>>> import numpy as np
>>> from numpy import linalg as LA
>>> np.set_printoptions(precision=3, suppress=True, linewidth=160, sign=" ")
>>> tidy = lambda a: np.round(a, 3) + 0
>>> K = np.load("layer15.npy")
>>> K
array([[-3, -6,  8,  2],
       [ 9,  9,  9,  3],
       [ 3, -1,  7, -5],
       [-3, -6,  8,  2]])
>>> u, v = K[3], K[2]
>>> u @ v
np.int64(43)
>>> u @ u
np.int64(113)
>>> p = (u @ v) / (u @ u) * u
>>> tidy(LA.norm(u + v) ** 2 + LA.norm(u - v) ** 2)
np.float64(394.0)
>>> np.outer(u, v)
array([[ -9,   3, -21,  15],
       [-18,   6, -42,  30],
       [ 24,  -8,  56, -40],
       [  6,  -2,  14, -10]])
>>> tidy(p)
array([-1.142, -2.283,  3.044,  0.761])
>>> Uu, sigma, Vt = LA.svd(K)
>>> tidy(sigma)
array([ 16.769,  15.446,   6.497,   0.   ])
>>> np.argmax(sigma[:-1] / (sigma[1:] + 1e-6)) + 1
np.int64(3)
>>> other = Uu[:, :3] @ np.diag(sigma[:3]) @ Vt[:3]
>>> tidy(np.abs(K - other).max())
np.float64(0.0)
>>> tidy(LA.norm(K - other, 2)), tidy(sigma[3])
(np.float64(0.0), np.float64(0.0))
>>> K @ K
array([[-27, -56,  -6, -60],
       [ 72,   0, 240,   6],
       [ 18,  -4,  24, -42],
       [-27, -56,  -6, -60]])
>>> LA.matrix_power(K, 4)
array([[ -1791,   4896, -13062,   5136],
       [  2214,  -5328,   5292, -14760],
       [   792,   1248,   -240,    408],
       [ -1791,   4896, -13062,   5136]])
>>> np.allclose(K @ K.T, K.T @ K)
False
>>> tidy(np.sort(np.abs(LA.eigvals(K))))
array([ 0.   ,  6.646,  9.406,  9.406])
>>> tidy(LA.det(K))
np.float64(0.0)
>>> tidy(np.abs(LA.eigvals(K)).max())
np.float64(9.406)
>>> tidy(LA.norm(K))
np.float64(23.707)
>>> LA.rank(K)
Traceback (most recent call last):
  File "<python-input-26>", line 1, in <module>
    LA.rank(K)
    ^^^^^^^
AttributeError: module 'numpy.linalg' has no attribute 'rank'
>>> np.count_nonzero(K)
np.int64(16)
>>> J = np.load("dump.npy")
>>> J
array([[ 0,  2,  2],
       [ 0,  0,  0],
       [ 0,  0,  0]])
>>> Uu, sigma, Vt = LA.svd(J)
>>> V = Vt[:(sigma > 1e-8).sum()]
>>> rng = np.random.default_rng(326)
>>> x = J[0] + 2 * J[1] + rng.integers(2) * np.eye(3)[1]
>>> x
array([ 0.,  2.,  2.])
>>> tidy(LA.norm(x - V.T @ V @ x))
np.float64(0.0)
>>> np.allclose(V.T @ V @ x, x)
True
>>> LA.matrix_rank(np.vstack([J, x]))
np.int64(1)
>>> feats = np.array([[2, 1, 2, -1], [2, 2, -1, -3], [-3, 0, 1, -2]])
>>> feats[:, 0] = -2 * feats[:, 3]
>>> feats
array([[ 2,  1,  2, -1],
       [ 6,  2, -1, -3],
       [ 4,  0,  1, -2]])
>>> other = feats + rng.integers(-2, 3, (3, 1)) @ rng.integers(-2, 3, (1, 4))
>>> other
array([[ 2, -3,  4, -5],
       [ 6,  6, -3,  1],
       [ 4,  0,  1, -2]])
>>> other - feats
array([[ 0, -4,  2, -4],
       [ 0,  4, -2,  4],
       [ 0,  0,  0,  0]])
>>> LA.matrix_rank(other - feats, tol=1e-8)
np.int64(1)
>>> tidy(LA.svd(other - feats, compute_uv=False))
array([ 8.485,  0.   ,  0.   ])
>>> Q, _ = LA.qr(np.array([[0.6, -0.6], [2.2, 1.3]]))
>>> W0 = 5 * Q
>>> tidy(W0)
array([[-1.316, -4.824],
       [-4.824,  1.316]])
>>> np.allclose(W0, W0.T)
True
>>> tidy(np.sort(np.abs(LA.eigvals(W0))))
array([ 5.,  5.])
>>> (W0 - W0.T) / 2
array([[ 0.,  0.],
       [ 0.,  0.]])
>>> tidy((W0 + W0.T) / 2)
array([[-1.316, -4.824],
       [-4.824,  1.316]])
>>> tidy(LA.det(W0))
np.float64(-25.0)
>>> vals, V = LA.eigh(W0)
>>> tidy(LA.eigvalsh(W0 @ W0))
array([ 25.,  25.])
>>> tidy(V.T @ W0 @ V)
array([[-5.,  0.],
       [ 0.,  5.]])
>>> tidy(V @ np.diag(vals) @ V.T)
array([[-1.316, -4.824],
       [-4.824,  1.316]])
>>> tidy(vals.sum()), tidy(np.trace(W0))
(np.float64(0.0), np.float64(0.0))
>>> tidy(LA.svd(W0, compute_uv=False))
array([ 5.,  5.])
>>> tidy(V.T @ V)
array([[ 1.,  0.],
       [ 0.,  1.]])
>>> x = np.array([2, 1])
>>> y = W0 @ x
>>> tidy(y)
array([-7.455, -8.332])
>>> tidy(LA.solve(W0, W0[:, 1]))
array([ 0.,  1.])
>>> tidy(LA.solve(W0.T, W0[0]))
array([ 1.,  0.])
>>> tidy(LA.solve(W0, y))
array([ 2.,  1.])
>>> W0.reshape(2, 3)
Traceback (most recent call last):
  File "<python-input-67>", line 1, in <module>
    W0.reshape(2, 3)
    ~~~~~~~~~~^^^^^^
ValueError: cannot reshape array of size 4 into shape (2,3)
>>> tidy(W0.ravel(order="F"))
array([-1.316, -4.824, -4.824,  1.316])
>>> tidy(W0.reshape(2, -1))
array([[-1.316, -4.824],
       [-4.824,  1.316]])
>>> blk = W0.reshape(2, 2, -1)
>>> tidy(blk.sum(axis=1))
array([[-6.139],
       [-3.508]])
>>> blk.shape
(2, 2, 1)
>>> tidy(blk[:, 0])
array([[-1.316],
       [-4.824]])
>>> np.einsum("ihd,jhd->hij", blk, blk).shape
(2, 2, 2)
>>> tidy(np.swapaxes(blk, 1, 2)[1])
array([[-4.824,  1.316]])
>>> X = np.load("block18.npy")
>>> X
array([[ 1.006, -0.102, -0.043],
       [-0.102,  2.69 ,  0.717],
       [-0.043,  0.717,  1.304]])
>>> Uu, sigma, Vt = LA.svd(J)
>>> tidy(sigma)
array([ 2.828,  0.   ,  0.   ])
>>> np.argmax(sigma[:-1] / (sigma[1:] + 1e-6)) + 1
np.int64(1)
>>> other = Uu[:, :1] @ np.diag(sigma[:1]) @ Vt[:1]
>>> tidy(other)
array([[ 0.,  2.,  2.],
       [ 0.,  0.,  0.],
       [ 0.,  0.,  0.]])
>>> tidy(LA.norm(J - other) / LA.norm(J))
np.float64(0.0)
>>> LA.matrix_rank(J, rtol=0.05)
np.int64(1)
>>> tidy(np.abs(J - other).max())
np.float64(0.0)
>>> tidy(LA.matrix_power(other - np.diag(np.diag(other)), 3))
array([[ 0.,  0.,  0.],
       [ 0.,  0.,  0.],
       [ 0.,  0.,  0.]])
>>> [int(LA.matrix_rank(LA.matrix_power(other, p))) for p in range(1, 4)]
[1, 0, 0]
>>> other @ other
array([[ 0.,  0.,  0.],
       [ 0.,  0.,  0.],
       [ 0.,  0.,  0.]])
>>> LA.matrix_rank(other - other[0, 0] * np.eye(3))
np.int64(1)
>>> hat = np.triu(np.array([[-2, 1, 0], [-1, 1, -2], [0, 0, -1]]), 1) + np.eye(3)
>>> other = hat @ X @ LA.inv(hat)
>>> tidy(other)
array([[ 0.904,  1.684,  4.042],
       [-0.016,  1.272,  0.653],
       [-0.043,  0.76 ,  2.824]])
>>> tidy(hat @ X - X @ hat)
array([[-0.102,  1.684,  0.513],
       [ 0.086, -1.332,  2.772],
       [ 0.   ,  0.043,  1.434]])
>>> np.trace(other), np.trace(X)
(np.float64(5.0), np.float64(5.0))
>>> LA.matrix_rank(other)
np.int64(3)
>>> u = np.array([2, -2, -3])
>>> other = X + np.outer(u, np.eye(3)[0])
>>> LA.matrix_rank(other - X)
np.int64(1)
>>> tidy(other)
array([[ 3.006, -0.102, -0.043],
       [-2.102,  2.69 ,  0.717],
       [-3.043,  0.717,  1.304]])
>>> tidy(LA.det(other) / LA.det(X)), tidy(1 + LA.solve(X, u)[0])
(np.float64(2.886), np.float64(2.886))
>>> x = np.array([-1, 6, -4])
>>> y = X @ x
>>> tidy(y)
array([-1.446, 13.374, -0.871])
>>> tidy(LA.solve(X, y + X[:, 1]))
array([-1.,  7., -4.])
>>> tidy(LA.solve(X, X[:, 0]))
array([ 1.,  0.,  0.])
>>> tidy(LA.solve(X, 3 * y))
array([ -3.,  18., -12.])
>>> tidy(LA.solve(X, y))
array([-1.,  6., -4.])
>>> F = np.load("case15.npy")
>>> tidy(F)
array([[-0.14 , -0.44 ,  0.079],
       [-0.7  , -0.492,  0.343],
       [-0.7  ,  0.58 , -0.359],
       [ 0.   ,  0.477,  0.864]])
>>> other = F / LA.norm(F, axis=1, keepdims=True)
>>> gram = other @ other.T
>>> np.argwhere(np.triu(np.abs(gram) > 0.95, 1))
array([], shape=(0, 2), dtype=int64)
>>> tidy(np.degrees(np.arccos(np.clip(gram[0, 2], -1, 1))))
np.float64(113.897)
>>> tidy(gram[0])
array([ 1.   ,  0.791, -0.405, -0.307])
>>> (np.abs(gram) > 0.9).astype(int)
array([[ 1,  0,  0,  0],
       [ 0,  1,  0,  0],
       [ 0,  0,  1,  0],
       [ 0,  0,  0,  1]])
>>> other = F + rng.integers(-2, 3, (4, 1)) @ rng.integers(-2, 3, (1, 3))
>>> tidy(other)
array([[-0.14 , -0.44 ,  4.079],
       [-0.7  , -0.492,  0.343],
       [-0.7  ,  0.58 , -4.359],
       [ 0.   ,  0.477, -1.136]])
>>> np.abs(other - F).sum(axis=1)
array([ 4.,  0.,  4.,  2.])
>>> other - F
array([[ 0.,  0.,  4.],
       [ 0.,  0.,  0.],
       [ 0.,  0., -4.],
       [ 0.,  0., -2.]])
>>> tidy(LA.svd(other - F, compute_uv=False))
array([ 6.,  0.,  0.])
>>> other = np.array([[0, 0], [1, 2]])
>>> LA.matrix_rank(np.vstack([W0, other.T]))
np.int64(2)
>>> tidy(other.T @ W0.T)
array([[-4.824,  1.316],
       [-9.648,  2.631]])
>>> np.vstack([W0, other.T]).shape
(4, 2)
>>> tidy(W0 @ other)
array([[-4.824, -9.648],
       [ 1.316,  2.631]])
>>> hat = F @ LA.solve(F.T @ F, F.T)
>>> LA.matrix_rank(np.eye(4) - hat)
np.int64(1)
>>> tidy(LA.eigvalsh(hat))
array([ 0.,  1.,  1.,  1.])
>>> np.trace(hat)
np.float64(3.0)
>>> tidy(np.diag(hat))
array([ 0.219,  0.85 ,  0.956,  0.974])
>>> u, v = F[3], F[0]
>>> tidy(u @ u)
np.float64(0.974)
>>> p = (u @ v) / (u @ u) * u
>>> (v - p) @ u
np.float64(0.0)
>>> A = np.loadtxt("mat.csv", delimiter=",")
>>> A
array([[ 6.593, -3.522, -3.438],
       [ 4.173, -2.932, -2.192],
       [-3.884,  2.376,  1.628],
       [-7.314,  4.276,  3.73 ],
       [-3.236,  2.028,  1.747],
       [-6.014,  3.313,  3.002],
       [-7.999,  4.77 ,  4.819],
       [-1.737,  0.376,  1.108],
       [-6.497,  3.805,  3.391],
       [ 5.83 , -3.788, -4.035],
       [ 6.312, -3.864, -3.776],
       [ 8.633, -4.677, -4.899],
       [ 8.765, -5.262, -5.58 ],
       [-3.477,  1.833,  2.132],
       [ 3.784, -1.793, -2.423],
       [ 6.006, -3.452, -3.291],
       [-7.707,  4.248,  4.398],
       [ 9.828, -5.297, -5.821],
       [ 2.871, -1.385, -2.086],
       [ 1.423, -0.751, -0.704],
       [10.271, -5.542, -6.113]])
>>> Uu, sigma, Vt = LA.svd(A)
>>> np.argmax(sigma[:-1] / (sigma[1:] + 1e-6)) + 1
np.int64(1)
>>> other = Uu[:, :1] @ np.diag(sigma[:1]) @ Vt[:1]
>>> LA.matrix_rank(other)
np.int64(1)
>>> tidy(LA.norm(A - other) / LA.norm(A))
np.float64(0.048)
>>> tidy(np.abs(A - other).max())
np.float64(0.526)
>>> other = np.c_[A[:, :1] @ np.array([[0]]), np.array([-9, -2, 4, -5, 7, -8, 2, 1, -4, -9, 5, 4, -7, 7, 6, 2, -7, -4, -1, 9, 2])]
>>> other
array([[ 0., -9.],
       [ 0., -2.],
       [ 0.,  4.],
       [ 0., -5.],
       [ 0.,  7.],
       [ 0., -8.],
       [ 0.,  2.],
       [ 0.,  1.],
       [ 0., -4.],
       [ 0., -9.],
       [ 0.,  5.],
       [ 0.,  4.],
       [ 0., -7.],
       [ 0.,  7.],
       [ 0.,  6.],
       [ 0.,  2.],
       [ 0., -7.],
       [ 0., -4.],
       [ 0., -1.],
       [ 0.,  9.],
       [ 0.,  2.]])
>>> tidy(LA.lstsq(A, other[:, 0])[0])
array([ 0.,  0.,  0.])
>>> tidy(LA.norm(other - A @ LA.lstsq(A, other)[0], axis=0))
array([  0.   ,  23.789])
>>> LA.matrix_rank(other)
np.int64(1)
